>>> import numpy as np
>>> import numpy.linalg as la
>>> np.set_printoptions(precision=2, suppress=True, linewidth=200, floatmode="fixed")
>>> C = np.array([[-9, -4, -2], [-7, -3, 9], [7, -6, -6]])
>>> rng = np.random.default_rng(532)
>>> arr = (rng.random((13, 3)) < 0.25) @ C
>>> arr
array([[ -9, -13,   1],
       [  0,   0,   0],
       [ -9,  -4,  -2],
       [  0,   0,   0],
       [ -7,  -3,   9],
       [  0,   0,   0],
       [  0,  -9,   3],
       [  0,   0,   0],
       [  0,   0,   0],
       [  0,   0,   0],
       [ -9,  -4,  -2],
       [ -7,  -3,   9],
       [ -7,  -3,   9]])
>>> arr - arr[0]
array([[ 0,  0,  0],
       [ 9, 13, -1],
       [ 0,  9, -3],
       [ 9, 13, -1],
       [ 2, 10,  8],
       [ 9, 13, -1],
       [ 9,  4,  2],
       [ 9, 13, -1],
       [ 9, 13, -1],
       [ 9, 13, -1],
       [ 0,  9, -3],
       [ 2, 10,  8],
       [ 2, 10,  8]])
>>> round(la.norm(arr), 2)
np.float64(30.98)
>>> np.unravel_index(np.abs(arr).argmax(), arr.shape)
(np.int64(0), np.int64(1))
>>> arr.shape
(13, 3)
>>> arr.sum(axis=1)
array([-21,   0, -15,   0,  -1,   0,  -6,   0,   0,   0, -15,  -1,  -1])
>>> np.count_nonzero(arr)
np.int64(20)
>>> la.svd(arr, compute_uv=False)
array([26.27, 13.48,  9.38])
>>> np.diff(arr, axis=0)
array([[ 9, 13, -1],
       [-9, -4, -2],
       [ 9,  4,  2],
       [-7, -3,  9],
       [ 7,  3, -9],
       [ 0, -9,  3],
       [ 0,  9, -3],
       [ 0,  0,  0],
       [ 0,  0,  0],
       [-9, -4, -2],
       [ 2,  1, 11],
       [ 0,  0,  0]])
>>> E = np.load("data.npy")
>>> E
array([[ 3,  9,  2,  6,  2],
       [ 0,  1,  7,  9,  9],
       [ 1,  8,  0,  8,  0],
       [ 6,  3,  9,  5,  5],
       [ 3,  8, -5, -3, -7]])
>>> # rank 4
>>> np.einsum("ij,ji->", E, E)
np.int64(596)
>>> np.einsum("ii->", E)
np.int64(2)
>>> round(la.det(E.T), 2)
np.float64(-0.0)
>>> round(float(la.eigvals(E).sum().real), 2)
2.0
>>> round(la.det(E[::-1]), 2)
np.float64(0.0)
>>> left, s, VT = la.svd(E)
>>> np.argmax(s[:-1] / (s[1:] + 1e-6)) + 1
np.int64(4)
>>> s.round(2) + 0
array([22.29, 16.02,  7.08,  1.80,  0.00])
>>> out = left[:, :4] @ np.diag(s[:4]) @ VT[:4]
>>> la.matrix_rank(out)
np.int64(4)
>>> round(float(la.norm(E - out) / la.norm(E)), 2)
0.0
>>> np.round(np.abs(E - out).max(), 2)
np.float64(0.0)
>>> A = np.loadtxt("case0.csv", delimiter=",")
>>> A
array([[ 2.00,  4.00,  0.00,  0.00,  0.00],
       [ 4.00, -2.00,  4.00,  0.00,  0.00],
       [ 0.00,  4.00,  3.00,  4.00,  0.00],
       [ 0.00,  0.00,  4.00,  2.00,  4.00],
       [ 0.00,  0.00,  0.00,  4.00,  2.00]])
>>> # equal to its transpose
>>> O, r_ = la.qr(A)
>>> r_.round(2) + 0
array([[-4.47,  0.00, -3.58,  0.00,  0.00],
       [ 0.00,  6.00,  0.67,  2.67,  0.00],
       [ 0.00,  0.00, -5.27, -3.46, -3.04],
       [ 0.00,  0.00,  0.00,  4.11,  1.34],
       [ 0.00,  0.00,  0.00,  0.00,  3.00]])
>>> np.allclose(r_.T @ r_, A.T @ A)
True
>>> np.abs(A).max()
np.float64(4.0)
>>> la.svd(A, compute_uv=False)
array([8.67, 6.29, 5.03, 2.74, 2.32])
>>> A[:, 5]
Traceback (most recent call last):
  File "<python-input-38>", line 1, in <module>
    A[:, 5]
    ~^^^^^^
IndexError: index 5 is out of bounds for axis 1 with size 5
>>> la.matrix_rank(A)
np.int64(5)
>>> round(la.norm(A), 2)
np.float64(12.37)
>>> A - A[0]
array([[ 0.00,  0.00,  0.00,  0.00,  0.00],
       [ 2.00, -6.00,  4.00,  0.00,  0.00],
       [-2.00,  0.00,  3.00,  4.00,  0.00],
       [-2.00, -4.00,  4.00,  2.00,  4.00],
       [-2.00, -4.00,  0.00,  4.00,  2.00]])
>>> A.shape
(5, 5)
>>> W0 = np.array([[1, -1, 2, -3], [-1, 2, 1, 4], [2, 1, 14, -5], [-3, 4, -5, 14]])
>>> # symmetric, so the eigenvalues are real
>>> out = np.array([[-3, 1, 5], [-5, 3, 4], [4, 3, -4], [5, 3, -3]])
>>> np.einsum("ik,kj->ji", W0, out)
array([[ -5,  17,  20,  39],
       [ -5,  20,  32,  36],
       [  2, -13, -27, -21]])
>>> np.einsum("ij,ij->i", W0, W0)
array([ 15,  22, 226, 246])
>>> out.T @ W0.T
array([[ -5,  17,  20,  39],
       [ -5,  20,  32,  36],
       [  2, -13, -27, -21]])
>>> ev, evecs = la.eigh(W0)
>>> np.round(evecs.T @ evecs, 2) + 0
array([[1.00, 0.00, 0.00, 0.00],
       [0.00, 1.00, 0.00, 0.00],
       [0.00, 0.00, 1.00, 0.00],
       [0.00, 0.00, 0.00, 1.00]])
>>> np.abs(evecs[:, -1])
array([0.19, 0.14, 0.65, 0.73])
>>> (ev > 1e-8).sum(), (ev < -1e-8).sum()
(np.int64(3), np.int64(0))
>>> round(float(ev.sum()), 2), np.trace(W0)
(31.0, np.int64(31))
>>> r = la.matrix_rank(W0)
>>> r
np.int64(3)
>>> null = la.svd(W0)[2][r:].T
>>> null @ null.T
array([[ 0.54,  0.47, -0.14, -0.07],
       [ 0.47,  0.42, -0.12, -0.06],
       [-0.14, -0.12,  0.03,  0.02],
       [-0.07, -0.06,  0.02,  0.01]])
>>> null[:, 0] / null[np.abs(null[:, 0]).round(6).argmax(), 0]
array([ 1.00,  0.87, -0.25, -0.12])
>>> ev, evecs = la.eigh(W0)
>>> x0 = np.array([3, 3, 1, 2])
>>> round(float(x0 @ W0 @ x0 / (x0 @ x0)), 2), round(float(ev[0]), 2), np.round(ev[-1], 2)
(3.87, -0.0, np.float64(19.99))
>>> x0 @ W0 @ x0
np.int64(89)
>>> (np.sign(evecs[:, -1].round(6)) == np.sign(evecs[0, -1].round(6))).astype(int)
array([1, 0, 1, 0])
>>> out = np.array([[3, 0, -4], [4, 0, -3], [-5, -2, 0]])
>>> K = out - out.T
>>> K
array([[ 0, -4,  1],
       [ 4,  0, -1],
       [-1,  1,  0]])
>>> # antisymmetric, zero diagonal
>>> round(float(np.trace(la.pinv(K) @ K)), 2)
2.0
>>> np.unique(K.round(6), axis=0).shape
(3, 3)
>>> z = rng.permutation(3)
>>> z
array([2, 1, 0])
>>> out = K[z][:, z]
>>> np.trace(out)
np.int64(0)
>>> np.round(la.det(out), 2), round(float(la.det(K[z])), 2)
(np.float64(0.0), 0.0)
>>> np.einsum("ij,ji->", K, K)
np.int64(-36)
>>> x0 = np.array([-2, 1, 0])
>>> np.round(la.eigvals(K).real, 2) + 0
array([0.00, 0.00, 0.00])
>>> O = la.solve(np.eye(3) - K, np.eye(3) + K)
>>> np.round(O @ O.T, 2) + 0
array([[1.00, 0.00, 0.00],
       [0.00, 1.00, 0.00],
       [0.00, 0.00, 1.00]])
>>> np.round(la.det(O), 2)
np.float64(1.0)
>>> left, s, VT = la.svd(K)
>>> evecs = VT[:(s > 1e-8).sum()]
>>> x0 = K[0] + 5 * K[2] + rng.integers(2) * np.eye(3)[2]
>>> x0
array([-5.00,  1.00,  2.00])
>>> np.diag(evecs.T @ evecs)
array([0.94, 0.94, 0.11])
>>> F = np.array([[0.0, 0.0, 0.0, 2.0, -1.0],
...     [0.0, 0.0, 0.0, -1.0, 1.0],
...     [0.0, 0.0, 0.0, 0.0, 0.0],
...     [2.0, -1.0, 0.0, 0.0, 0.0],
...     [-1.0, 1.0, 0.0, 0.0, 0.0]])
>>> # rank 4
>>> la.matrix_rank(F, rtol=0.1)
np.int64(4)
>>> np.argsort(-la.norm(F, axis=0).round(6), kind="stable")[:3]
array([0, 3, 1])
>>> left, s, VT = la.svd(F)
>>> evecs = VT[:(s > 1e-8).sum()]
>>> x0 = F[4] + 3 * F[0] + rng.integers(2) * np.eye(5)[4]
>>> x0
array([-1.00,  1.00,  0.00,  6.00, -2.00])
>>> np.round(evecs.T @ evecs, 2) + 0
array([[1.00, 0.00, 0.00, 0.00, 0.00],
       [0.00, 1.00, 0.00, 0.00, 0.00],
       [0.00, 0.00, 0.00, 0.00, 0.00],
       [0.00, 0.00, 0.00, 1.00, 0.00],
       [0.00, 0.00, 0.00, 0.00, 1.00]])
>>> np.allclose(evecs.T @ evecs @ x0, x0)
True
>>> np.diag(evecs.T @ evecs)
array([1.00, 1.00, 0.00, 1.00, 1.00])
